% python3 -q
>>> import numpy as np
>>> np.set_printoptions(precision=2, suppress=True, linewidth=100)
>>> X = np.loadtxt("mat.csv", delimiter=",")
>>> X
array([[-38.82, -17.74,  13.98],
       [-36.21, -15.91,  12.36],
       [-35.73, -15.58,  12.06],
       [-26.19,  -9.21,   6.49],
       [-10.6 ,  -0.61,  -0.57],
       [ -9.28,  -0.1 ,  -0.93],
       [ -8.19,   0.27,  -1.18],
       [ -1.24,   0.54,  -0.59],
       [ -0.43,   0.18,  -0.19],
       [ -0.31,   0.13,  -0.13],
       [  0.02,  -0.01,   0.01],
       [  1.09,  -0.3 ,   0.25],
       [  1.41,  -0.32,   0.24],
       [  3.32,   0.13,  -0.42],
       [  5.31,   1.23,  -1.77],
       [  6.18,   1.82,  -2.48],
       [  6.65,   2.16,  -2.88],
       [ 10.06,   4.89,  -6.01],
       [ 11.38,   6.03,  -7.3 ],
       [ 11.42,   6.07,  -7.34],
       [ 11.87,   6.46,  -7.79],
       [ 12.76,   7.25,  -8.68],
       [ 14.09,   8.46, -10.03],
       [ 17.45,  11.6 , -13.51],
       [ 20.23,  14.26, -16.44],
       [ 38.43,  32.37, -36.09],
       [ 40.2 ,  34.17, -38.03]])
>>> D = np.linalg.norm(X[:, None] - X[None], axis=-1)
>>> D.shape
(27, 27)
>>> labels = X[:, 0] > np.median(X[:, 0])
>>> f = X[labels].mean(axis=0) - X[~labels].mean(axis=0)
>>> print(((X - X.mean(axis=0)) @ f > 0).astype(int))
[0 0 0 0 0 0 0 0 0 0 0 0 0 0 1 1 1 1 1 1 1 1 1 1 1 1 1]
>>> np.argsort(-np.abs(f).round(6), kind="stable")
array([0, 2, 1])
>>> w1 = np.array([[0, 2], [2, 2], [1, -5]])
>>> b = np.array([5, 5])
>>> act = np.maximum(X @ w1 + b, 0)
>>> (act > 0).mean(axis=0)
array([0.85, 0.74])
>>> (act > 0).astype(int)
array([[0, 0],
       [0, 0],
       [0, 0],
       [0, 0],
       [1, 0],
       [1, 0],
       [1, 0],
       [1, 1],
       [1, 1],
       [1, 1],
       [1, 1],
       [1, 1],
       [1, 1],
       [1, 1],
       [1, 1],
       [1, 1],
       [1, 1],
       [1, 1],
       [1, 1],
       [1, 1],
       [1, 1],
       [1, 1],
       [1, 1],
       [1, 1],
       [1, 1],
       [1, 1],
       [1, 1]])
>>> W2 = np.array([[3, 2], [0, 3]])
>>> (act @ W2).round(6).argmax(axis=1)
array([0, 0, 0, 0, 0, 0, 0, 1, 1, 1, 1, 1, 1, 1, 1, 1, 1, 1, 1, 1, 1, 1, 1, 1, 1, 1, 1])
>>> x0 = np.array([4, -3, -4])
>>> target = X @ x0
>>> np.linalg.lstsq(X, target)[0]
array([ 4., -3., -4.])
>>> rng = np.random.default_rng(9)
>>> target = target + 0.05 * rng.normal(size=27)
>>> target
array([-158.02, -146.54, -144.5 , -103.06,  -38.23,  -33.12,  -28.83,   -4.21,   -1.52,   -1.15,
         -0.03,    4.33,    5.64,   14.7 ,   24.67,   29.19,   31.61,   49.68,   56.6 ,   56.91,
         59.24,   64.02,   71.02,   89.16,  103.9 ,  200.95,  210.45])
>>> b, *_ = np.linalg.lstsq(X, target)
>>> np.round(X.T @ (target - X @ b), 2) + 0
array([0., 0., 0.])
>>> print([round(float(np.linalg.norm(np.linalg.solve(X.T @ X + lam * np.eye(3), X.T @ target))), 2) for lam in (0, 1, 10, 100)])
[6.41, 6.07, 4.61, 3.63]
>>> other = np.c_[X[:, :2] @ np.array([[0, 1], [0, 1]]), np.array([-5, -5, -1, -3, -4, 0, 3, -5, -2, 4, -3, -3, 0, -4, -1, -2, -2, -1, -3, 2, -2, -1, 1, -3, 2, 4, 5])]
>>> other
array([[  0.  , -56.56,  -5.  ],
       [  0.  , -52.12,  -5.  ],
       [  0.  , -51.31,  -1.  ],
       [  0.  , -35.4 ,  -3.  ],
       [  0.  , -11.21,  -4.  ],
       [  0.  ,  -9.38,   0.  ],
       [  0.  ,  -7.92,   3.  ],
       [  0.  ,  -0.7 ,  -5.  ],
       [  0.  ,  -0.25,  -2.  ],
       [  0.  ,  -0.18,   4.  ],
       [  0.  ,   0.01,  -3.  ],
       [  0.  ,   0.79,  -3.  ],
       [  0.  ,   1.09,   0.  ],
       [  0.  ,   3.45,  -4.  ],
       [  0.  ,   6.54,  -1.  ],
       [  0.  ,   8.  ,  -2.  ],
       [  0.  ,   8.81,  -2.  ],
       [  0.  ,  14.95,  -1.  ],
       [  0.  ,  17.41,  -3.  ],
       [  0.  ,  17.49,   2.  ],
       [  0.  ,  18.33,  -2.  ],
       [  0.  ,  20.01,  -1.  ],
       [  0.  ,  22.55,   1.  ],
       [  0.  ,  29.05,  -3.  ],
       [  0.  ,  34.49,   2.  ],
       [  0.  ,  70.8 ,   4.  ],
       [  0.  ,  74.37,   5.  ]])
>>> np.linalg.matrix_rank(np.c_[X, other])
np.int64(4)
>>> np.round(np.linalg.norm(other - X @ np.linalg.lstsq(X, other)[0], axis=0), 2) + 0
array([ 0.  ,  0.  , 11.94])
>>> np.linalg.lstsq(X, other[:, 0])[0]
array([0., 0., 0.])
>>> J = np.load("layer9.npy")
>>> print(J)
[[-0.91  0.38 -0.17]
 [-0.41 -0.89  0.18]
 [-0.08  0.24  0.97]]
>>> # orthonormal columns
>>> G = J.T @ J
>>> round(float(np.trace(G)), 2), np.round((J ** 2).sum(), 2)
(3.0, np.float64(3.0))
>>> (J @ J.T).shape
(3, 3)
>>> print(np.diag(G))
[1. 1. 1.]
>>> print(np.allclose(G, G.T))
True
>>> A = np.load("arr.npy")
>>> A
array([[ 1, -1,  1, -1],
       [ 1,  0,  0,  0]])
>>> # column 3 repeats column 1
>>> Ac = X - X.mean(axis=0)
>>> evecs = np.linalg.svd(Ac)[2][:2]
>>> other = Ac - Ac @ evecs.T @ evecs
>>> (Ac @ evecs.T).std(axis=0)
array([24.6 ,  4.48])
>>> np.linalg.norm(other, axis=1).round(6).argmax()
np.int64(6)
>>> print(round(float(np.linalg.norm(other) / np.linalg.norm(Ac)), 2))
0.02
>>> def softmax(z):
...     e = np.exp(z - z.max(axis=-1, keepdims=True))
...     return e / e.sum(axis=-1, keepdims=True)
... 
>>> softmax(A[1] + -3)
array([0.48, 0.17, 0.17, 0.17])
>>> np.round(softmax(10 * A[1]), 2) + 0
array([1., 0., 0., 0.])
>>> S = A @ A.T / np.sqrt(4)
>>> softmax(S)
array([[0.82, 0.18],
       [0.5 , 0.5 ]])
>>> softmax(S)[1] @ A
array([ 1. , -0.5,  0.5, -0.5])
>>> softmax(S).round(6).argmax(axis=1)
array([0, 0])
>>> softmax(S + np.triu(np.full(S.shape, -np.inf), 1))
array([[1. , 0. ],
       [0.5, 0.5]])
>>> other = np.array([[9, 8], [2, 1]])
>>> W2 = np.kron(other, A)
>>> W2
array([[ 9, -9,  9, -9,  8, -8,  8, -8],
       [ 9,  0,  0,  0,  8,  0,  0,  0],
       [ 2, -2,  2, -2,  1, -1,  1, -1],
       [ 2,  0,  0,  0,  1,  0,  0,  0]])
>>> f, g = A[0], A[1]
>>> f @ g
np.int64(1)
>>> p = (f @ g) / (f @ f) * f
>>> np.linalg.matrix_rank(np.outer(f, g))
np.int64(1)
>>> print(g - p)
[ 0.75  0.25 -0.25  0.25]
>>> A.sum(axis=0)
array([ 2, -1,  1, -1])
>>> print(np.diff(A, axis=0))
[[ 0  1 -1  1]]
>>> m1 = np.load("a.npy")
>>> print(m1)
[[ 1 -2  4]
 [ 1 -1  1]
 [ 1  0  0]]
>>> O = m1.astype(float).copy()
>>> for j in range(3):
...     O[:, j] -= O[:, :j] @ (O[:, :j].T @ O[:, j])
...     O[:, j] /= np.linalg.norm(O[:, j])
... 
>>> np.round(O.T @ m1, 2) + 0
array([[ 1.73, -1.73,  2.89],
       [ 0.  ,  1.41, -2.83],
       [ 0.  ,  0.  ,  0.82]])
>>> np.round(O.T @ O, 2) + 0
array([[1., 0., 0.],
       [0., 1., 0.],
       [0., 0., 1.]])
>>> (m1 + m1.T) / 2
array([[ 1. , -0.5,  2.5],
       [-0.5, -1. ,  0.5],
       [ 2.5,  0.5,  0. ]])
>>> (m1 - m1.T) / 2
array([[ 0. , -1.5,  1.5],
       [ 1.5,  0. ,  0.5],
       [-1.5, -0.5,  0. ]])
>>> labels = rng.permutation(3)
>>> labels
array([0, 1, 2])
>>> other = m1[labels][:, labels]
>>> np.sort(np.abs(np.linalg.eigvals(other)))
array([1., 1., 2.])
>>> print(np.trace(other))
0
>>> round(np.linalg.det(other), 2), np.round(np.linalg.det(m1[labels]), 2)
(np.float64(2.0), np.float64(2.0))
>>> other
array([[ 1, -2,  4],
       [ 1, -1,  1],
       [ 1,  0,  0]])
>>> print(np.diag(other))
[ 1 -1  0]
>>> f = np.array([2, -3, 2])
>>> other = J + np.outer(f, np.eye(3)[1])
>>> other
array([[-0.91,  2.38, -0.17],
       [-0.41, -3.89,  0.18],
       [-0.08,  2.24,  0.97]])
>>> round(np.linalg.det(other) / np.linalg.det(J), 2), round(1 + np.linalg.solve(J, f)[1], 2)
(np.float64(4.92), np.float64(4.92))
>>> m1[2] @ m1[1]
np.int64(1)
>>> round(np.linalg.norm(m1, 1), 2), round(np.linalg.norm(m1, np.inf), 2)
(np.float64(5.0), np.float64(7.0))
>>> np.round(np.linalg.norm(m1, "nuc"), 2)
np.float64(6.38)
>>> np.linalg.norm(m1, axis=1)
array([4.58, 1.73, 1.  ])
>>> print(np.linalg.norm(m1, axis=0))
[1.73 2.24 4.12]
>>> data = np.load("sample8.npy")
>>> data
array([[-21.96,  -9.99,  39.93],
       [-18.77,  -9.22,  34.52],
       [-16.77,  -8.67,  31.07],
       [ -6.16,  -4.43,  11.47],
       [ -5.9 ,  -4.27,  10.93],
       [ -1.2 ,  -0.46,   1.05],
       [ -0.87,  -0.17,   0.53],
       [ -0.65,  -0.04,   0.28],
       [ -0.65,  -0.03,   0.27],
       [ -0.59,  -0.01,   0.22],
       [  1.26,  -0.86,   0.31],
       [  2.14,  -1.66,   0.57],
       [  5.38,  -4.66,   1.03],
       [  6.53,  -5.7 ,   1.05],
       [  6.91,  -6.04,   1.05],
       [  9.51,  -8.3 ,   0.87],
       [  9.91,  -8.65,   0.82],
       [ 12.38, -10.72,   0.46],
       [ 16.3 , -13.9 ,  -0.38],
       [ 33.31, -26.67,  -6.06]])
>>> x0 = np.array([-2, -1, -1])
>>> target = data @ x0
>>> b, lr = np.zeros(3), 1 / np.linalg.norm(data, 2) ** 2
>>> for i in range(50):
...     b -= lr * data.T @ (data @ b - target)
...     if i % 10 == 0: print(i, round(np.linalg.norm(data @ b - target), 2))
... 
0 20.04
10 5.22
20 5.18
30 5.13
40 5.09
>>> print(round(float(np.linalg.cond(data)), 2))
33.65
>>> print(b)
[-0.72  0.43  0.08]
>>> O, evecs = np.linalg.qr(data[:, :1])[0], np.linalg.qr(data[:, 1:])[0]
>>> sigma = np.linalg.svd(O.T @ evecs, compute_uv=False)
>>> sigma
array([1.])
>>> (sigma > 0.9).sum()
np.int64(1)
>>> print(np.degrees(np.arccos(sigma.clip(0, 1))))
[4.11]
>>> print(round(float(np.linalg.norm(O @ O.T - evecs @ evecs.T, 2)), 2))
1.0
>>> W2 = data[[5, 1]].astype(float)
>>> for _ in range(3):
...     labels = np.linalg.norm(data[:, None] - W2, axis=-1).argmin(axis=1)
...     W2 = np.array([data[labels == j].mean(axis=0) for j in range(2)])
... 
>>> labels
array([1, 1, 1, 0, 0, 0, 0, 0, 0, 0, 0, 0, 0, 0, 0, 0, 0, 0, 0, 0])
>>> np.abs(W2[1] - W2[0]).argmax()
np.int64(2)
>>> np.bincount(labels)
array([17,  3])
>>> f, g = data[12], data[6]
>>> print(np.round(f @ g, 2))
-3.34
>>> round(f @ f, 2)
np.float64(51.72)
>>> p = (f @ g) / (f @ f) * f
>>> np.outer(f, g)
array([[-4.68, -0.91,  2.85],
       [ 4.05,  0.79, -2.47],
       [-0.9 , -0.18,  0.55]])
>>> print(np.linalg.matrix_rank(np.outer(f, g)))
1
>>> g - p
array([-0.52, -0.47,  0.6 ])
>>> print(p)
[-0.35  0.3  -0.07]
>>> Ac = (data - data.mean(axis=0)) / data.std(axis=0)
>>> Ac.std(axis=0)
array([1., 1., 1.])
>>> b = np.linalg.lstsq(np.delete(Ac, 0, axis=1), Ac[:, 0])[0]
>>> np.abs(b).argmax()
np.int64(1)
>>> feats = np.load("test3.npy")
>>> feats
array([[-5.14, -5.38, -5.14],
       [ 2.38, -2.87,  2.38],
       [-1.76, -4.25, -1.76],
       [-2.46, -4.49, -2.46],
       [ 3.49, -2.5 ,  3.49],
       [-3.69, -4.9 , -3.69],
       [-4.88, -5.29, -4.88],
       [-2.92, -4.64, -2.92],
       [-1.18, -4.06, -1.18],
       [ 4.14, -2.29,  4.14],
       [-1.13, -4.04, -1.13],
       [-4.25, -5.08, -4.25],
       [-0.41, -3.8 , -0.41],
       [-0.23, -3.74, -0.23],
       [-0.12, -3.71, -0.12],
       [ 5.33, -1.89,  5.33],
       [-0.23, -3.74, -0.23],
       [-0.15, -3.72, -0.15],
       [ 1.4 , -3.2 ,  1.4 ],
       [-0.87, -3.96, -0.87],
       [ 0.94, -3.35,  0.94],
       [-4.73, -5.24, -4.73],
       [-2.48, -4.49, -2.48],
       [ 0.48, -3.51,  0.48],
       [ 1.21, -3.26,  1.21],
       [-1.02, -4.01, -1.02],
       [-3.07, -4.69, -3.07]])
>>> W2 = feats[[6, 24]].astype(float)
>>> for _ in range(3):
...     labels = np.linalg.norm(feats[:, None] - W2, axis=-1).argmin(axis=1)
...     W2 = np.array([feats[labels == j].mean(axis=0) for j in range(2)])
... 
>>> print(labels)
[0 1 0 0 1 0 0 0 1 1 1 0 1 1 1 1 1 1 1 1 1 0 0 1 1 1 0]
>>> np.bincount(labels)
array([10, 17])
>>> print(W2)
[[-3.54 -4.85 -3.54]
 [ 0.83 -3.39  0.83]]
>>> W2[1] - W2[0]
array([4.36, 1.45, 4.36])
>>> np.abs(W2[1] - W2[0]).argmax()
np.int64(0)
